% ipython --no-banner

In [1]: import numpy as np

In [2]: import numpy.linalg as la

In [3]: np.set_printoptions(precision=2, suppress=True, linewidth=140, floatmode="fixed")

In [4]: A = np.loadtxt("test9.csv", delimiter=",")

In [5]: print(A)
[[8.00 9.00 0.00]
 [7.00 3.00 0.00]
 [0.00 0.00 3.00]]

In [6]: print(np.sort(la.eigvals(A).real))
[-2.82  3.00 13.82]

In [7]: print(A @ A)
[[127.00  99.00   0.00]
 [ 77.00  72.00   0.00]
 [  0.00   0.00   9.00]]

In [8]: print((A - A.T) / 2)
[[ 0.00  1.00  0.00]
 [-1.00  0.00  0.00]
 [ 0.00  0.00  0.00]]

In [9]: print(np.allclose(A @ A.T, A.T @ A))
False

In [10]: print(A @ A)
[[127.00  99.00   0.00]
 [ 77.00  72.00   0.00]
 [  0.00   0.00   9.00]]

In [11]: print(np.trace(A))
14.0

In [12]: print(round(la.det(A), 2))
-117.0

In [13]: Q, vecs = la.qr(A[:, :2])[0], la.qr(A[:, 2:])[0]

In [14]: sig = la.svd(Q.T @ vecs, compute_uv=False)

In [15]: print(np.round(la.norm(Q @ Q.T - vecs @ vecs.T, 2), 2))
1.0

In [16]: print((sig > 0.9).sum())
0

In [17]: print(sig)
[0.00]

In [18]: data = np.loadtxt("out18.csv", delimiter=",")

In [19]: print(data)
[[ 21.00  -9.00  -1.00  -6.00   6.00 -16.00   2.00  11.00   0.00]
 [ -9.00  32.00 -21.00  -4.00 -10.00   4.00 -16.00  -9.00 -14.00]
 [ -1.00 -21.00  31.00   5.00  15.00   3.00  -4.00  -7.00   9.00]
 [ -6.00  -4.00   5.00  15.00  -4.00   9.00  -1.00  -4.00   2.00]
 [  6.00 -10.00  15.00  -4.00  19.00  -1.00  -7.00  12.00  -2.00]
 [-16.00   4.00   3.00   9.00  -1.00  17.00  -1.00  -4.00   2.00]
 [  2.00 -16.00  -4.00  -1.00  -7.00  -1.00  30.00   6.00  17.00]
 [ 11.00  -9.00  -7.00  -4.00  12.00  -4.00   6.00  41.00 -12.00]
 [  0.00 -14.00   9.00   2.00  -2.00   2.00  17.00 -12.00  21.00]]

In [20]: # rank 6

In [21]: print(np.allclose(data, data.T))
True

In [22]: print(data @ data)
[[  976.00  -687.00    64.00  -399.00   473.00  -753.00   296.00   942.00   -37.00]
 [ -687.00  2211.00 -1471.00  -139.00  -835.00   275.00 -1148.00  -657.00 -1075.00]
 [   64.00 -1471.00  1808.00   337.00   857.00   156.00    88.00  -310.00   764.00]
 [ -399.00  -139.00   337.00   420.00  -111.00   408.00    16.00  -403.00   230.00]
 [  473.00  -835.00   857.00  -111.00   936.00  -208.00  -188.00   773.00   -78.00]
 [ -753.00   275.00   156.00   408.00  -208.00   673.00  -147.00  -543.00    98.00]
 [  296.00 -1148.00    88.00    16.00  -188.00  -147.00  1552.00   340.00   993.00]
 [  942.00  -657.00  -310.00  -403.00   773.00  -543.00   340.00  2288.00  -619.00]
 [  -37.00 -1075.00   764.00   230.00   -78.00    98.00   993.00  -619.00  1163.00]]

In [23]: print(np.round(np.sort(np.abs(la.eigvals(data))), 2) + 0)
[ 0.00  0.00  0.00  5.31 13.14 30.64 45.74 60.54 71.62]

In [24]: print((data + data.T) / 2)
[[ 21.00  -9.00  -1.00  -6.00   6.00 -16.00   2.00  11.00   0.00]
 [ -9.00  32.00 -21.00  -4.00 -10.00   4.00 -16.00  -9.00 -14.00]
 [ -1.00 -21.00  31.00   5.00  15.00   3.00  -4.00  -7.00   9.00]
 [ -6.00  -4.00   5.00  15.00  -4.00   9.00  -1.00  -4.00   2.00]
 [  6.00 -10.00  15.00  -4.00  19.00  -1.00  -7.00  12.00  -2.00]
 [-16.00   4.00   3.00   9.00  -1.00  17.00  -1.00  -4.00   2.00]
 [  2.00 -16.00  -4.00  -1.00  -7.00  -1.00  30.00   6.00  17.00]
 [ 11.00  -9.00  -7.00  -4.00  12.00  -4.00   6.00  41.00 -12.00]
 [  0.00 -14.00   9.00   2.00  -2.00   2.00  17.00 -12.00  21.00]]

In [25]: print(np.allclose(data @ data.T, data.T @ data))
True

In [26]: print(np.trace(data))
227.0
